In [1]: import numpy as np

In [2]: np.set_printoptions(precision=3, suppress=True, linewidth=140)

In [3]: M = np.load("data.npy")

In [4]: print(M)
[[ 0  0  0]
 [ 0  0  0]
 [ 0  0 -5]
 [ 8  0  0]]

In [5]: U, sv, Vh = np.linalg.svd(M)

In [6]: evecs = Vh[:(sv > 1e-8).sum()]

In [7]: rng = np.random.default_rng(73)

In [8]: vec = M[1] + -1 * M[0] + rng.integers(2) * np.eye(3)[2]

In [9]: print(vec)
[0. 0. 1.]

In [10]: print(np.diag(evecs.T @ evecs))
[1. 0. 1.]

In [11]: print(round(np.linalg.norm(vec - evecs.T @ evecs @ vec), 3))
0.0

In [12]: rk = np.linalg.matrix_rank(M)

In [13]: print(rk)
2

In [14]: null = np.linalg.svd(M)[2][rk:].T

In [15]: print(M @ null)
[[0.]
 [0.]
 [0.]
 [0.]]

In [16]: U, sv, Vh = np.linalg.svd(M)

In [17]: print(np.argmax(sv[:-1] / (sv[1:] + 1e-6)) + 1)
2

In [18]: print(sv)
[8. 5. 0.]

In [19]: Y = U[:, :2] @ np.diag(sv[:2]) @ Vh[:2]

In [20]: print(Y)
[[ 0.  0.  0.]
 [ 0.  0.  0.]
 [ 0.  0. -5.]
 [ 8.  0.  0.]]

In [21]: print(round(np.linalg.norm(M - Y) / np.linalg.norm(M), 3))
0.0

In [22]: print(np.abs(M - Y).max())
0.0

In [23]: print(np.linalg.matrix_rank(Y))
2

In [24]: print(np.linalg.matrix_rank(M, rtol=0.05))
2

In [25]: print(np.round(np.linalg.norm(M - Y, 2), 3), sv[2])
0.0 0.0

In [26]: t3 = np.stack([M, 5 * M, M[::-1]])

In [27]: print(t3.shape)
(3, 4, 3)

In [28]: print(t3.sum(axis=0))
[[  8   0   0]
 [  0   0  -5]
 [  0   0 -30]
 [ 48   0   0]]

In [29]: print(np.einsum("bij,cij->bc", t3, t3))
[[  89  445    0]
 [ 445 2225    0]
 [   0    0   89]]

In [30]: print((t3 @ M.T).shape)
(3, 4, 4)

In [31]: print(np.linalg.norm(t3, axis=(1, 2)))
[ 9.434 47.17   9.434]

In [32]: print(np.linalg.matrix_rank(t3.reshape(3, -1)))
2

In [33]: print(np.count_nonzero(M))
2

In [34]: print(np.linalg.svd(M, compute_uv=False))
[8. 5. 0.]

In [35]: print(np.linalg.matrix_rank(M))
2

In [36]: print(M.sum(axis=1))
[ 0  0 -5  8]

In [37]: np.zeros(4, 3)
TypeError: Cannot interpret '3' as a data type


In [38]: print(round(float(np.linalg.norm(M)), 3))
9.434

In [39]: print(M - M[0])
[[ 0  0  0]
 [ 0  0  0]
 [ 0  0 -5]
 [ 8  0  0]]

In [40]: print(np.unravel_index(np.abs(M).argmax(), M.shape))
(np.int64(3), np.int64(0))

In [41]: K = np.load("mat.npy")

In [42]: print(K)
[[-1  0  0  0]
 [ 0 -3  0  0]
 [ 0  0  1  0]
 [ 0  0  0  2]]

In [43]: # triangular, det is the product of the diagonal

In [44]: O, r_ = np.linalg.qr(K)

In [45]: print(O.T @ O)
[[1. 0. 0. 0.]
 [0. 1. 0. 0.]
 [0. 0. 1. 0.]
 [0. 0. 0. 1.]]

In [46]: print(r_)
[[-1.  0.  0.  0.]
 [ 0. -3.  0.  0.]
 [ 0.  0.  1.  0.]
 [ 0.  0.  0.  2.]]

In [47]: print(np.abs(np.diag(r_)))
[1. 3. 1. 2.]

In [48]: print(abs(r_[0, 0]), np.round(np.linalg.norm(K[:, 0]), 3))
1.0 1.0

In [49]: print(O @ r_)
[[-1.  0.  0.  0.]
 [ 0. -3.  0.  0.]
 [ 0.  0.  1.  0.]
 [ 0.  0.  0.  2.]]

In [50]: print(O.shape, r_.shape)
(4, 4) (4, 4)

In [51]: def softmax(z):
    ...:     e = np.exp(z - z.max(axis=-1, keepdims=True))
    ...:     return e / e.sum(axis=-1, keepdims=True)
    ...: 

In [52]: print(np.round(softmax(10 * K[3]), 3) + 0)
[0. 0. 0. 1.]

In [53]: print(softmax(K[3] + -3))
[0.096 0.096 0.096 0.711]

In [54]: scores = K @ K.T / np.sqrt(4)

In [55]: print(softmax(scores).round(6).argmax(axis=1))
[0 1 2 3]

In [56]: print(softmax(scores + np.triu(np.full(scores.shape, -np.inf), 1)))
[[1.    0.    0.    0.   ]
 [0.011 0.989 0.    0.   ]
 [0.274 0.274 0.452 0.   ]
 [0.096 0.096 0.096 0.711]]

In [57]: print(softmax(scores)[3] @ K)
[-0.096 -0.289  0.096  1.422]
